$ python3 -q
>>> import numpy as np
>>> np.set_printoptions(suppress=True, linewidth=140)
>>> m1 = np.load("data.npy")
>>> print(m1.round(2))
[[ 0.07  0.11  0.11  0.07  0.11  0.02 -0.02  0.11  0.02 -0.02  0.07  0.02]
 [ 0.11  0.19  0.19  0.11  0.19  0.04 -0.04  0.19  0.04 -0.04  0.11  0.04]
 [ 0.11  0.19  0.19  0.11  0.19  0.04 -0.04  0.19  0.04 -0.04  0.11  0.04]
 [ 0.07  0.11  0.11  0.07  0.11  0.02 -0.02  0.11  0.02 -0.02  0.07  0.02]
 [ 0.11  0.19  0.19  0.11  0.19  0.04 -0.04  0.19  0.04 -0.04  0.11  0.04]
 [ 0.02  0.04  0.04  0.02  0.04  0.01 -0.01  0.04  0.01 -0.01  0.02  0.01]
 [-0.02 -0.04 -0.04 -0.02 -0.04 -0.01  0.01 -0.04 -0.01  0.01 -0.02 -0.01]
 [ 0.11  0.19  0.19  0.11  0.19  0.04 -0.04  0.19  0.04 -0.04  0.11  0.04]
 [ 0.02  0.04  0.04  0.02  0.04  0.01 -0.01  0.04  0.01 -0.01  0.02  0.01]
 [-0.02 -0.04 -0.04 -0.02 -0.04 -0.01  0.01 -0.04 -0.01  0.01 -0.02 -0.01]
 [ 0.07  0.11  0.11  0.07  0.11  0.02 -0.02  0.11  0.02 -0.02  0.07  0.02]
 [ 0.02  0.04  0.04  0.02  0.04  0.01 -0.01  0.04  0.01 -0.01  0.02  0.01]]
>>> vec = np.array([1, 0, -2, 0, 0, 0, 1, 1, 0, -2, 0, -1])
>>> print(np.round(np.eye(12) - m1, 2))
[[ 0.93 -0.11 -0.11 -0.07 -0.11 -0.02  0.02 -0.11 -0.02  0.02 -0.07 -0.02]
 [-0.11  0.81 -0.19 -0.11 -0.19 -0.04  0.04 -0.19 -0.04  0.04 -0.11 -0.04]
 [-0.11 -0.19  0.81 -0.11 -0.19 -0.04  0.04 -0.19 -0.04  0.04 -0.11 -0.04]
 [-0.07 -0.11 -0.11  0.93 -0.11 -0.02  0.02 -0.11 -0.02  0.02 -0.07 -0.02]
 [-0.11 -0.19 -0.19 -0.11  0.81 -0.04  0.04 -0.19 -0.04  0.04 -0.11 -0.04]
 [-0.02 -0.04 -0.04 -0.02 -0.04  0.99  0.01 -0.04 -0.01  0.01 -0.02 -0.01]
 [ 0.02  0.04  0.04  0.02  0.04  0.01  0.99  0.04  0.01 -0.01  0.02  0.01]
 [-0.11 -0.19 -0.19 -0.11 -0.19 -0.04  0.04  0.81 -0.04  0.04 -0.11 -0.04]
 [-0.02 -0.04 -0.04 -0.02 -0.04 -0.01  0.01 -0.04  0.99  0.01 -0.02 -0.01]
 [ 0.02  0.04  0.04  0.02  0.04  0.01 -0.01  0.04  0.01  0.99  0.02  0.01]
 [-0.07 -0.11 -0.11 -0.07 -0.11 -0.02  0.02 -0.11 -0.02  0.02  0.93 -0.02]
 [-0.02 -0.04 -0.04 -0.02 -0.04 -0.01  0.01 -0.04 -0.01  0.01 -0.02  0.99]]
>>> print(np.round((vec - m1 @ vec) @ (m1 @ vec), 2))
0.0
>>> print(np.round(m1 @ m1 @ vec, 2))
[-0.05 -0.08 -0.08 -0.05 -0.08 -0.02  0.02 -0.08 -0.02  0.02 -0.05 -0.02]
>>> print(np.trace(m1))
1.0
>>> print(np.round(np.linalg.eigvalsh(2 * m1 - np.eye(12)), 2))
[-1. -1. -1. -1. -1. -1. -1. -1. -1. -1. -1.  1.]
>>> print(np.round(np.linalg.norm(m1, 2) / np.linalg.norm(m1), 2))
1.0
>>> print(np.linalg.matrix_rank(m1, rtol=0.1))
1
>>> print(np.argsort(-np.linalg.norm(m1, axis=0).round(6), kind="stable")[:3])
[1 2 4]
>>> rng = np.random.default_rng(4870)
>>> lab = rng.permutation(12)
>>> print(lab)
[ 6  7  8  4 10 11  1  0  9  3  2  5]
>>> Y = m1[lab][:, lab]
>>> print(Y.round(2))
[[ 0.01 -0.04 -0.01 -0.04 -0.02 -0.01 -0.04 -0.02  0.01 -0.02 -0.04 -0.01]
 [-0.04  0.19  0.04  0.19  0.11  0.04  0.19  0.11 -0.04  0.11  0.19  0.04]
 [-0.01  0.04  0.01  0.04  0.02  0.01  0.04  0.02 -0.01  0.02  0.04  0.01]
 [-0.04  0.19  0.04  0.19  0.11  0.04  0.19  0.11 -0.04  0.11  0.19  0.04]
 [-0.02  0.11  0.02  0.11  0.07  0.02  0.11  0.07 -0.02  0.07  0.11  0.02]
 [-0.01  0.04  0.01  0.04  0.02  0.01  0.04  0.02 -0.01  0.02  0.04  0.01]
 [-0.04  0.19  0.04  0.19  0.11  0.04  0.19  0.11 -0.04  0.11  0.19  0.04]
 [-0.02  0.11  0.02  0.11  0.07  0.02  0.11  0.07 -0.02  0.07  0.11  0.02]
 [ 0.01 -0.04 -0.01 -0.04 -0.02 -0.01 -0.04 -0.02  0.01 -0.02 -0.04 -0.01]
 [-0.02  0.11  0.02  0.11  0.07  0.02  0.11  0.07 -0.02  0.07  0.11  0.02]
 [-0.04  0.19  0.04  0.19  0.11  0.04  0.19  0.11 -0.04  0.11  0.19  0.04]
 [-0.01  0.04  0.01  0.04  0.02  0.01  0.04  0.02 -0.01  0.02  0.04  0.01]]
>>> print(round(float(np.linalg.det(Y)), 2), round(np.linalg.det(m1[lab]), 2))
0.0 0.0
>>> Uu, sigma, VT = np.linalg.svd(Y)
>>> vecs = VT[:(sigma > 1e-8).sum()]
>>> vec = Y[11] + -2 * Y[3] + rng.integers(2) * np.eye(12)[5]
>>> print(vec.round(2))
[ 0.07 -0.34 -0.07 -0.34 -0.2  -0.07 -0.34 -0.2   0.07 -0.2  -0.34 -0.07]
>>> print(round(float(np.linalg.norm(vec - vecs.T @ vecs @ vec)), 2))
0.0
>>> print(np.round(np.diag(vecs.T @ vecs), 2))
[0.01 0.19 0.01 0.19 0.07 0.01 0.19 0.07 0.01 0.07 0.19 0.01]
>>> print(np.allclose(vecs.T @ vecs @ vec, vec))
True
>>> print(np.round(vecs.T @ vecs, 2))
[[ 0.01 -0.04 -0.01 -0.04 -0.02 -0.01 -0.04 -0.02  0.01 -0.02 -0.04 -0.01]
 [-0.04  0.19  0.04  0.19  0.11  0.04  0.19  0.11 -0.04  0.11  0.19  0.04]
 [-0.01  0.04  0.01  0.04  0.02  0.01  0.04  0.02 -0.01  0.02  0.04  0.01]
 [-0.04  0.19  0.04  0.19  0.11  0.04  0.19  0.11 -0.04  0.11  0.19  0.04]
 [-0.02  0.11  0.02  0.11  0.07  0.02  0.11  0.07 -0.02  0.07  0.11  0.02]
 [-0.01  0.04  0.01  0.04  0.02  0.01  0.04  0.02 -0.01  0.02  0.04  0.01]
 [-0.04  0.19  0.04  0.19  0.11  0.04  0.19  0.11 -0.04  0.11  0.19  0.04]
 [-0.02  0.11  0.02  0.11  0.07  0.02  0.11  0.07 -0.02  0.07  0.11  0.02]
 [ 0.01 -0.04 -0.01 -0.04 -0.02 -0.01 -0.04 -0.02  0.01 -0.02 -0.04 -0.01]
 [-0.02  0.11  0.02  0.11  0.07  0.02  0.11  0.07 -0.02  0.07  0.11  0.02]
 [-0.04  0.19  0.04  0.19  0.11  0.04  0.19  0.11 -0.04  0.11  0.19  0.04]
 [-0.01  0.04  0.01  0.04  0.02  0.01  0.04  0.02 -0.01  0.02  0.04  0.01]]
>>> vals, vecs = np.linalg.eigh(m1)
>>> vec = np.array([-1, 3, 5, -2, -2, 3, -1, 2, -4, -1, -4, -2])
>>> print(np.round(np.linalg.eigvalsh(m1[1:, 1:]), 2) + 0)
[0.   0.   0.   0.   0.   0.   0.   0.   0.   0.   0.93]
>>> print(np.round(vecs * np.abs(vals) @ vecs.T, 2))
[[ 0.07  0.11  0.11  0.07  0.11  0.02 -0.02  0.11  0.02 -0.02  0.07  0.02]
 [ 0.11  0.19  0.19  0.11  0.19  0.04 -0.04  0.19  0.04 -0.04  0.11  0.04]
 [ 0.11  0.19  0.19  0.11  0.19  0.04 -0.04  0.19  0.04 -0.04  0.11  0.04]
 [ 0.07  0.11  0.11  0.07  0.11  0.02 -0.02  0.11  0.02 -0.02  0.07  0.02]
 [ 0.11  0.19  0.19  0.11  0.19  0.04 -0.04  0.19  0.04 -0.04  0.11  0.04]
 [ 0.02  0.04  0.04  0.02  0.04  0.01 -0.01  0.04  0.01 -0.01  0.02  0.01]
 [-0.02 -0.04 -0.04 -0.02 -0.04 -0.01  0.01 -0.04 -0.01  0.01 -0.02 -0.01]
 [ 0.11  0.19  0.19  0.11  0.19  0.04 -0.04  0.19  0.04 -0.04  0.11  0.04]
 [ 0.02  0.04  0.04  0.02  0.04  0.01 -0.01  0.04  0.01 -0.01  0.02  0.01]
 [-0.02 -0.04 -0.04 -0.02 -0.04 -0.01  0.01 -0.04 -0.01  0.01 -0.02 -0.01]
 [ 0.07  0.11  0.11  0.07  0.11  0.02 -0.02  0.11  0.02 -0.02  0.07  0.02]
 [ 0.02  0.04  0.04  0.02  0.04  0.01 -0.01  0.04  0.01 -0.01  0.02  0.01]]
>>> print(np.round(vecs * np.maximum(vals, 0) @ vecs.T, 2))
[[ 0.07  0.11  0.11  0.07  0.11  0.02 -0.02  0.11  0.02 -0.02  0.07  0.02]
 [ 0.11  0.19  0.19  0.11  0.19  0.04 -0.04  0.19  0.04 -0.04  0.11  0.04]
 [ 0.11  0.19  0.19  0.11  0.19  0.04 -0.04  0.19  0.04 -0.04  0.11  0.04]
 [ 0.07  0.11  0.11  0.07  0.11  0.02 -0.02  0.11  0.02 -0.02  0.07  0.02]
 [ 0.11  0.19  0.19  0.11  0.19  0.04 -0.04  0.19  0.04 -0.04  0.11  0.04]
 [ 0.02  0.04  0.04  0.02  0.04  0.01 -0.01  0.04  0.01 -0.01  0.02  0.01]
 [-0.02 -0.04 -0.04 -0.02 -0.04 -0.01  0.01 -0.04 -0.01  0.01 -0.02 -0.01]
 [ 0.11  0.19  0.19  0.11  0.19  0.04 -0.04  0.19  0.04 -0.04  0.11  0.04]
 [ 0.02  0.04  0.04  0.02  0.04  0.01 -0.01  0.04  0.01 -0.01  0.02  0.01]
 [-0.02 -0.04 -0.04 -0.02 -0.04 -0.01  0.01 -0.04 -0.01  0.01 -0.02 -0.01]
 [ 0.07  0.11  0.11  0.07  0.11  0.02 -0.02  0.11  0.02 -0.02  0.07  0.02]
 [ 0.02  0.04  0.04  0.02  0.04  0.01 -0.01  0.04  0.01 -0.01  0.02  0.01]]
>>> print((np.sign(vecs[:, -1].round(6)) == np.sign(vecs[0, -1].round(6))).astype(int))
[1 1 1 1 1 1 0 1 1 0 1 1]
>>> print(round(float(np.abs(m1).sum(axis=1).max()), 2), np.round(np.abs(vals).max(), 2))
1.29 1.0
>>> F = np.load("m.npy")
>>> print(F)
[[  1.  -1.  -1.   2.]
 [ 12.   3.   8.   2.]
 [-26.  -5. -12.  -8.]
 [ 20.   7.  12.   2.]]
>>> print(np.round(np.poly(F), 2))
[ 1.  6.  7. -6. -8.]
>>> print(round(np.linalg.det(2 * F), 2), round(np.linalg.det(F), 2))
-128.0 -8.0
>>> print(np.einsum("ij,ji->", F, F))
22.0
>>> print(np.einsum("ii->", F))
-6.0
